$ python3 -q
>>> import numpy as np
>>> import numpy.linalg as la
>>> np.set_printoptions(precision=3, suppress=True, linewidth=160)
>>> tidy = lambda a: np.round(a, 3) + 0
>>> E = np.array([[-3, -2, 1, -2, -1],
...     [0, 3, 2, 3, -1],
...     [0, 2, -1, 1, -1],
...     [0, 2, -1, 1, -1],
...     [0, -1, 1, 3, 3]])
>>> hat = np.triu(np.array([[-3, -1, 2, 1, -1],
...     [3, 3, 1, -3, -3],
...     [0, -1, 1, -3, 2],
...     [1, 2, 2, -2, 3],
...     [-2, 1, -3, -2, -3]]), 1) + np.eye(5)
>>> M2 = hat @ E @ la.inv(hat)
>>> print(np.trace(M2), np.trace(E))
3.0 3
>>> la.matrix_rank(M2)
np.int64(4)
>>> M2
array([[ -3.,  -1.,   2.,   1., -19.],
       [  0.,   2.,  -1.,  -5.,  15.],
       [  0.,  -6.,  10.,  16., -78.],
       [  0.,  -1.,   3.,  16., -49.],
       [  0.,  -1.,   2.,   6., -22.]])
>>> feats = np.load("layer4.npy")
>>> print(feats)
[[5. 0. 4. 0. 0. 4. 0. 0. 0. 0.]
 [0. 5. 0. 4. 0. 0. 4. 0. 0. 4.]
 [4. 0. 5. 0. 0. 4. 0. 0. 0. 0.]
 [0. 4. 0. 5. 0. 0. 4. 0. 0. 4.]
 [0. 0. 0. 0. 5. 0. 0. 4. 4. 0.]
 [4. 0. 4. 0. 0. 5. 0. 0. 0. 0.]
 [0. 4. 0. 4. 0. 0. 5. 0. 0. 4.]
 [0. 0. 0. 0. 4. 0. 0. 5. 4. 0.]
 [0. 0. 0. 0. 4. 0. 0. 4. 5. 0.]
 [0. 4. 0. 4. 0. 0. 4. 0. 0. 5.]]
>>> left, sv, vt = la.svd(feats)
>>> np.argmax(sv[:-1] / (sv[1:] + 1e-6)) + 1
np.int64(3)
>>> M2 = left[:, :3] @ np.diag(sv[:3]) @ vt[:3]
>>> la.matrix_rank(M2)
np.int64(3)
>>> tidy(la.norm(feats - M2, 2)), tidy(sv[3])
(np.float64(1.0), np.float64(1.0))
>>> tidy(M2)
array([[4.333, 0.   , 4.333, 0.   , 0.   , 4.333, 0.   , 0.   , 0.   , 0.   ],
       [0.   , 4.25 , 0.   , 4.25 , 0.   , 0.   , 4.25 , 0.   , 0.   , 4.25 ],
       [4.333, 0.   , 4.333, 0.   , 0.   , 4.333, 0.   , 0.   , 0.   , 0.   ],
       [0.   , 4.25 , 0.   , 4.25 , 0.   , 0.   , 4.25 , 0.   , 0.   , 4.25 ],
       [0.   , 0.   , 0.   , 0.   , 4.333, 0.   , 0.   , 4.333, 4.333, 0.   ],
       [4.333, 0.   , 4.333, 0.   , 0.   , 4.333, 0.   , 0.   , 0.   , 0.   ],
       [0.   , 4.25 , 0.   , 4.25 , 0.   , 0.   , 4.25 , 0.   , 0.   , 4.25 ],
       [0.   , 0.   , 0.   , 0.   , 4.333, 0.   , 0.   , 4.333, 4.333, 0.   ],
       [0.   , 0.   , 0.   , 0.   , 4.333, 0.   , 0.   , 4.333, 4.333, 0.   ],
       [0.   , 4.25 , 0.   , 4.25 , 0.   , 0.   , 4.25 , 0.   , 0.   , 4.25 ]])
>>> M2 = np.array([[-2, -2], [3, 1]])
>>> Z = np.array([[2, 2], [1, 1]])
>>> m1 = np.kron(M2, Z)
>>> m1
array([[-4, -4, -4, -4],
       [-2, -2, -2, -2],
       [ 6,  6,  2,  2],
       [ 3,  3,  1,  1]])
>>> hat = np.triu(np.array([[0, -3, 2, -1], [-3, -2, 1, 3], [3, 3, 2, 0], [2, 2, -3, 0]]), 1) + np.eye(4)
>>> M2 = hat @ m1 @ la.inv(hat)
>>> print(tidy(np.poly(M2)))
[ 1.  3. 36.  0.  0.]
>>> tidy(la.det(M2))
np.float64(0.0)
>>> hat @ m1 - m1 @ hat
array([[ 15.,   3.,  21.,  17.],
       [ 15.,   9.,  11.,   9.],
       [  0.,  18., -18., -12.],
       [  0.,   9.,  -9.,  -6.]])
